In [1]: import numpy as np

In [2]: import numpy.linalg as la

In [3]: np.set_printoptions(suppress=True, linewidth=140)

In [4]: f = np.array([0, 2, 2])

In [5]: F = np.array([np.roll(f, i) for i in range(3)])

In [6]: F
Out[6]: 
array([[0, 2, 2],
       [2, 0, 2],
       [2, 2, 0]])

In [7]: ev, V = la.eig(F)

In [8]: np.round(np.sort(la.eigvals(F @ F)), 2)
Out[8]: array([ 4.,  4., 16.])

In [9]: np.round(np.sort(la.eigvals(la.inv(F))), 2)
Out[9]: array([-0.5 , -0.5 ,  0.25])

In [10]: np.round(F @ V[:, 0] - ev[0] * V[:, 0], 2) + 0
Out[10]: array([0., 0., 0.])

In [11]: ev.round(2)
Out[11]: array([-2.,  4., -2.])

In [12]: round(float(np.prod(ev)), 2)
Out[12]: 16.0

In [13]: np.einsum("ii->", F)
Out[13]: np.int64(0)

In [14]: round(float(la.eigvals(F).sum().real), 2)
Out[14]: -0.0

In [15]: round(la.det(F.T), 2)
Out[15]: np.float64(16.0)

In [16]: ev, V = la.eigh(F)

In [17]: x0 = np.array([1, 0, 1])

In [18]: np.round(la.eigvalsh(F[1:, 1:]), 2)
Out[18]: array([-2.,  2.])

In [19]: x0 @ F @ x0 / (x0 @ x0), np.round(ev[0], 2), round(float(ev[-1]), 2)
Out[19]: (np.float64(2.0), np.float64(-2.0), 4.0)

In [20]: x0 @ F @ x0
Out[20]: np.int64(4)

In [21]: np.round(V * np.abs(ev) @ V.T, 2)
Out[21]: 
array([[2.67, 0.67, 0.67],
       [0.67, 2.67, 0.67],
       [0.67, 0.67, 2.67]])

In [22]: J = np.load("x.npy")

In [23]: J
Out[23]: 
array([[ 0,  2,  2, -2,  2],
       [ 2,  0,  2,  2, -2],
       [ 2,  2,  0,  2,  2],
       [-2,  2,  2,  0,  2],
       [ 2, -2,  2,  2,  0]])

In [24]: J[2] @ J[1]
Out[24]: np.int64(4)

In [25]: np.round(la.norm(J, 1), 2), np.round(la.norm(J, np.inf), 2)
Out[25]: (np.float64(8.0), np.float64(8.0))

In [26]: np.round(la.norm(J, 2), 2)
Out[26]: np.float64(6.0)

In [27]: np.round(la.norm(J, axis=0), 2)
Out[27]: array([4., 4., 4., 4., 4.])

In [28]: round(float(la.norm(J, "nuc")), 2)
Out[28]: 18.25

In [29]: np.round(la.norm(J, axis=1), 2)
Out[29]: array([4., 4., 4., 4., 4.])

In [30]: np.all(la.eigvalsh(J) > 0)
Out[30]: np.False_

In [31]: [round(float(la.det(J[:i, :i])), 2) + 0 for i in range(1, 6)]
Out[31]: [0.0, -4.0, 16.0, 80.0, 384.0]

In [32]: W0 = np.loadtxt("case6.csv", delimiter=",")

In [33]: W0
Out[33]: 
array([[ 0.,  0.,  0.,  8.],
       [ 0.,  0.,  0., 23.],
       [ 0.,  0.,  9.,  0.],
       [ 0.,  0., 12.,  0.],
       [ 0.,  0., 30.,  0.],
       [ 0.,  0., 18.,  0.],
       [ 0.,  0.,  0., 23.],
       [33., 52.,  3.,  0.],
       [ 0.,  0.,  0., 53.],
       [ 0.,  0., 33.,  0.]])

In [34]: # rank 3

In [35]: np.unravel_index(np.abs(W0).argmax(), W0.shape)
Out[35]: (np.int64(8), np.int64(3))

In [36]: np.count_nonzero(W0)
Out[36]: np.int64(12)

In [37]: cov = np.cov(W0, rowvar=False)

In [38]: np.argsort(-W0.std(axis=0).round(6), kind="stable")
Out[38]: array([3, 1, 2, 0])

In [39]: np.round(W0.std(axis=0), 2)
Out[39]: array([ 9.9 , 15.6 , 12.02, 16.69])

In [40]: U, sig, vt = la.svd(W0)

In [41]: sig.round(2)
Out[41]: array([62.7, 61.8, 50.2, -0. ])

In [42]: M2 = U[:, :3] @ np.diag(sig[:3]) @ vt[:3]

In [43]: la.matrix_rank(W0, rtol=0.05)
Out[43]: np.int64(3)

In [44]: M2.round(2) + 0
Out[44]: 
array([[ 0.,  0.,  0.,  8.],
       [ 0.,  0.,  0., 23.],
       [ 0.,  0.,  9.,  0.],
       [ 0.,  0., 12.,  0.],
       [ 0.,  0., 30.,  0.],
       [ 0.,  0., 18.,  0.],
       [ 0.,  0.,  0., 23.],
       [33., 52.,  3.,  0.],
       [ 0.,  0.,  0., 53.],
       [ 0.,  0., 33.,  0.]])

In [45]: la.matrix_rank(M2)
Out[45]: np.int64(3)

In [46]: rng = np.random.default_rng(12)

In [47]: arr = np.eye(4, dtype=int)[rng.permutation(4)]

In [48]: arr
Out[48]: 
array([[0, 1, 0, 0],
       [0, 0, 1, 0],
       [0, 0, 0, 1],
       [1, 0, 0, 0]])

In [49]: # orthonormal columns

In [50]: (arr @ arr)[0]
Out[50]: array([0, 0, 1, 0])

In [51]: arr @ (-1.0) ** np.arange(4)
Out[51]: array([-1.,  1., -1.,  1.])

In [52]: np.sort(np.abs(np.fft.fft(arr[0]))), np.round(np.sort(la.svd(arr, compute_uv=False)), 2)
Out[52]: (array([1., 1., 1., 1.]), array([1., 1., 1., 1.]))

In [53]: np.fft.fft(arr[0])
Out[53]: array([ 1.+0.j,  0.-1.j, -1.+0.j,  0.+1.j])

In [54]: U, sig, vt = la.svd(arr, full_matrices=False)

In [55]: np.cumsum(sig ** 2) / np.sum(sig ** 2)
Out[55]: array([0.25, 0.5 , 0.75, 1.  ])

In [56]: U.T @ arr @ vt.T
Out[56]: 
array([[1., 0., 0., 0.],
       [0., 1., 0., 0.],
       [0., 0., 1., 0.],
       [0., 0., 0., 1.]])

In [57]: vt @ vt.T
Out[57]: 
array([[1., 0., 0., 0.],
       [0., 1., 0., 0.],
       [0., 0., 1., 0.],
       [0., 0., 0., 1.]])

In [58]: U.shape, sig.shape, vt.shape
Out[58]: ((4, 4), (4,), (4, 4))

In [59]: np.sqrt((sig ** 2).sum()), round(la.norm(arr), 2)
Out[59]: (np.float64(2.0), np.float64(2.0))

In [60]: sig
Out[60]: array([1., 1., 1., 1.])

In [61]: M2 = arr + rng.integers(-2, 3, (4, 1)) @ rng.integers(-2, 3, (1, 4))

In [62]: M2
Out[62]: 
array([[-4,  1, -2,  0],
       [ 4,  0,  3,  0],
       [ 4,  0,  2,  1],
       [ 5,  0,  2,  0]])

In [63]: M2 - arr
Out[63]: 
array([[-4,  0, -2,  0],
       [ 4,  0,  2,  0],
       [ 4,  0,  2,  0],
       [ 4,  0,  2,  0]])

In [64]: np.round(la.svd(M2 - arr, compute_uv=False), 2) + 0
Out[64]: array([8.94, 0.  , 0.  , 0.  ])

In [65]: x0 = np.array([9, 0, 7, 6])

In [66]: rhs = arr @ x0

In [67]: rhs
Out[67]: array([0, 7, 6, 9])

In [68]: np.round(la.solve(arr.T, arr[1]), 2)
Out[68]: array([0., 1., 0., 0.])

In [69]: np.round(la.solve(arr, 3 * rhs), 2)
Out[69]: array([27.,  0., 21., 18.])

In [70]: np.round(la.solve(arr, rhs), 2)
Out[70]: array([9., 0., 7., 6.])

In [71]: np.einsum("ii->", arr)
Out[71]: np.int64(0)

In [72]: np.round(la.det(arr.T), 2)
Out[72]: np.float64(-1.0)

In [73]: np.kron(np.eye(2, dtype=int), arr)
Out[73]: 
array([[0, 1, 0, 0, 0, 0, 0, 0],
       [0, 0, 1, 0, 0, 0, 0, 0],
       [0, 0, 0, 1, 0, 0, 0, 0],
       [1, 0, 0, 0, 0, 0, 0, 0],
       [0, 0, 0, 0, 0, 1, 0, 0],
       [0, 0, 0, 0, 0, 0, 1, 0],
       [0, 0, 0, 0, 0, 0, 0, 1],
       [0, 0, 0, 0, 1, 0, 0, 0]])

In [74]: np.einsum("ij,ji->", arr, arr)
Out[74]: np.int64(0)

In [75]: m1 = np.loadtxt("data.csv", delimiter=",")

In [76]: m1
Out[76]: 
array([[ 2.,  2.,  2.,  2.,  2.,  2.],
       [ 2.,  0.,  2.,  0.,  2.,  0.],
       [ 0., -2.,  0., -2.,  0., -2.],
       [ 2.,  2.,  2.,  2.,  2.,  2.],
       [ 2.,  0.,  2.,  0.,  2.,  0.],
       [ 0., -2.,  0., -2.,  0., -2.]])

In [77]: round(float(la.norm(m1, 2) / la.norm(m1)), 2)
Out[77]: 0.87

In [78]: [round(float(x), 2) for x in la.svd(m1, compute_uv=False)[:3]]
Out[78]: [8.49, 4.9, 0.0]

In [79]: np.argsort(-la.norm(m1, axis=0).round(6), kind="stable")[:3]
Out[79]: array([0, 1, 2])

In [80]: U, sig, vt = la.svd(m1)

In [81]: sig.round(2) + 0
Out[81]: array([8.49, 4.9 , 0.  , 0.  , 0.  , 0.  ])

In [82]: np.argmax(sig[:-1] / (sig[1:] + 1e-6)) + 1
Out[82]: np.int64(2)

In [83]: M2 = U[:, :2] @ np.diag(sig[:2]) @ vt[:2]

In [84]: M2.round(2) + 0
Out[84]: 
array([[ 2.,  2.,  2.,  2.,  2.,  2.],
       [ 2.,  0.,  2.,  0.,  2.,  0.],
       [ 0., -2.,  0., -2.,  0., -2.],
       [ 2.,  2.,  2.,  2.,  2.,  2.],
       [ 2.,  0.,  2.,  0.,  2.,  0.],
       [ 0., -2.,  0., -2.,  0., -2.]])

In [85]: la.matrix_rank(m1, rtol=0.05)
Out[85]: np.int64(2)

In [86]: round(la.norm(m1 - M2, 2), 2), np.round(sig[2], 2)
Out[86]: (np.float64(0.0), np.float64(0.0))

In [87]: round(float(la.det(m1)), 2)
Out[87]: 0.0

In [88]: (m1 - m1.T) / 2
Out[88]: 
array([[ 0.,  0.,  1.,  0.,  0.,  1.],
       [ 0.,  0.,  2., -1.,  1.,  1.],
       [-1., -2.,  0., -2., -1., -1.],
       [ 0.,  1.,  2.,  0.,  1.,  2.],
       [ 0., -1.,  1., -1.,  0.,  0.],
       [-1., -1.,  1., -2.,  0.,  0.]])

In [89]: m1 @ m1
Out[89]: 
array([[16.,  0., 16.,  0., 16.,  0.],
       [ 8.,  0.,  8.,  0.,  8.,  0.],
       [-8.,  0., -8.,  0., -8.,  0.],
       [16.,  0., 16.,  0., 16.,  0.],
       [ 8.,  0.,  8.,  0.,  8.,  0.],
       [-8.,  0., -8.,  0., -8.,  0.]])

In [90]: np.allclose(m1 @ m1.T, m1.T @ m1)
Out[90]: False

In [91]: np.round(la.matrix_power(m1, 4), 2)
Out[91]: 
array([[ 256.,    0.,  256.,    0.,  256.,    0.],
       [ 128.,    0.,  128.,    0.,  128.,    0.],
       [-128.,    0., -128.,    0., -128.,    0.],
       [ 256.,    0.,  256.,    0.,  256.,    0.],
       [ 128.,    0.,  128.,    0.,  128.,    0.],
       [-128.,    0., -128.,    0., -128.,    0.]])

In [92]: M = np.triu(rng.random((5, 5)) < 0.5, 1).astype(int)

In [93]: M = M + M.T

In [94]: M
Out[94]: 
array([[0, 1, 0, 0, 1],
       [1, 0, 1, 1, 1],
       [0, 1, 0, 1, 0],
       [0, 1, 1, 0, 0],
       [1, 1, 0, 0, 0]])

In [95]: # symmetric, so the eigenvalues are real

In [96]: M.sum(axis=0)
Out[96]: array([2, 4, 2, 2, 2])

In [97]: np.argwhere(np.triu(M))
Out[97]: 
array([[0, 1],
       [0, 4],
       [1, 2],
       [1, 3],
       [1, 4],
       [2, 3]])

In [98]: Lm = np.diag(M.sum(axis=1)) - M

In [99]: np.round(la.eigvalsh(Lm), 2) + 0
Out[99]: array([0., 1., 3., 3., 5.])

In [100]: round(la.det(Lm[1:, 1:]))
Out[100]: 9

In [101]: Lm @ np.ones(5)
Out[101]: array([0., 0., 0., 0., 0.])

In [102]: la.matrix_rank(Lm)
Out[102]: np.int64(4)

In [103]: M2 = np.array([[6, 6], [2, 2]])

In [104]: Z = np.array([[2, 0, 2], [1, 1, 0], [6, 7, 2]])

In [105]: feats = np.kron(M2, Z)

In [106]: feats
Out[106]: 
array([[12,  0, 12, 12,  0, 12],
       [ 6,  6,  0,  6,  6,  0],
       [36, 42, 12, 36, 42, 12],
       [ 4,  0,  4,  4,  0,  4],
       [ 2,  2,  0,  2,  2,  0],
       [12, 14,  4, 12, 14,  4]])

In [107]: # rank 3

In [108]: f = np.array([8, 4, 9])

In [109]: np.convolve(feats[2], f)
Out[109]: array([288, 480, 588, 714, 588, 588, 426, 108])

In [110]: np.array([np.convolve(row, f, "same") for row in feats])
Out[110]: 
array([[ 48, 204, 144, 156, 204,  48],
       [ 72,  78, 102,  72,  78,  54],
       [480, 588, 714, 588, 588, 426],
       [ 16,  68,  48,  52,  68,  16],
       [ 24,  26,  34,  24,  26,  18],
       [160, 196, 238, 196, 196, 142]])

In [111]: round(np.trace(la.pinv(feats) @ feats), 2)
Out[111]: np.float64(3.0)

In [112]: np.unique(feats.round(6), axis=0).shape
Out[112]: (6, 6)

In [113]: la.lstsq(feats[:-1].T, feats[-1])[2]
Out[113]: np.int32(3)

In [114]: np.round(feats.mean(axis=0), 2)
Out[114]: array([12.  , 10.67,  5.33, 12.  , 10.67,  5.33])

In [115]: np.round(la.svd(feats, compute_uv=False), 2) + 0
Out[115]: array([86.68, 20.  ,  2.48,  0.  ,  0.  ,  0.  ])

In [116]: np.round(la.norm(feats), 2)
Out[116]: np.float64(88.99)

In [117]: np.unravel_index(np.abs(feats).argmax(), feats.shape)
Out[117]: (np.int64(2), np.int64(1))

In [118]: feats.sum(axis=0)
Out[118]: array([72, 64, 32, 72, 64, 32])

In [119]: np.diff(feats, axis=0)
Out[119]: 
array([[ -6,   6, -12,  -6,   6, -12],
       [ 30,  36,  12,  30,  36,  12],
       [-32, -42,  -8, -32, -42,  -8],
       [ -2,   2,  -4,  -2,   2,  -4],
       [ 10,  12,   4,  10,  12,   4]])

In [120]: K = np.loadtxt("arr.csv", delimiter=",")

In [121]: K
Out[121]: 
array([[-1.68, -1.93,  1.75],
       [ 2.56,  1.25, -1.75],
       [ 1.51,  1.61, -1.19],
       [ 3.23,  3.49, -3.16],
       [-2.  , -2.16,  1.23],
       [ 2.67,  2.84, -3.01],
       [-1.14, -0.12,  0.86],
       [ 5.59,  5.26, -5.08],
       [ 1.99,  1.92, -2.01],
       [ 2.11,  1.9 , -2.02],
       [-2.94, -3.  ,  2.68],
       [-0.09,  0.16,  0.41],
       [-5.96, -5.01,  5.07],
       [ 0.74,  1.07, -0.33],
       [ 0.94,  1.03, -0.83],
       [-1.84, -2.21,  1.52],
       [-2.08, -1.68,  2.8 ],
       [-0.88, -1.49,  0.94],
       [ 2.06,  2.35, -1.39],
       [ 4.45,  3.95, -4.12],
       [ 1.08,  0.94, -0.59],
       [ 3.21,  3.63, -2.78],
       [ 1.67,  1.44, -1.97],
       [ 1.8 ,  1.57, -1.74],
       [ 0.32, -0.26,  0.19],
       [-3.2 , -3.39,  3.02]])

In [122]: f = np.array([3, -3, 2])

In [123]: np.round(np.cross(K[3, :3], K[13, :3]), 2)
Out[123]: array([ 2.23, -1.27,  0.87])

In [124]: np.round(np.convolve(K[3], f), 2)
Out[124]: array([  9.69,   0.78, -13.49,  16.46,  -6.32])

In [125]: np.round(np.correlate(K[3], K[13], "full"), 2)
Out[125]: array([-1.07,  2.3 ,  7.17, -0.8 , -2.34])
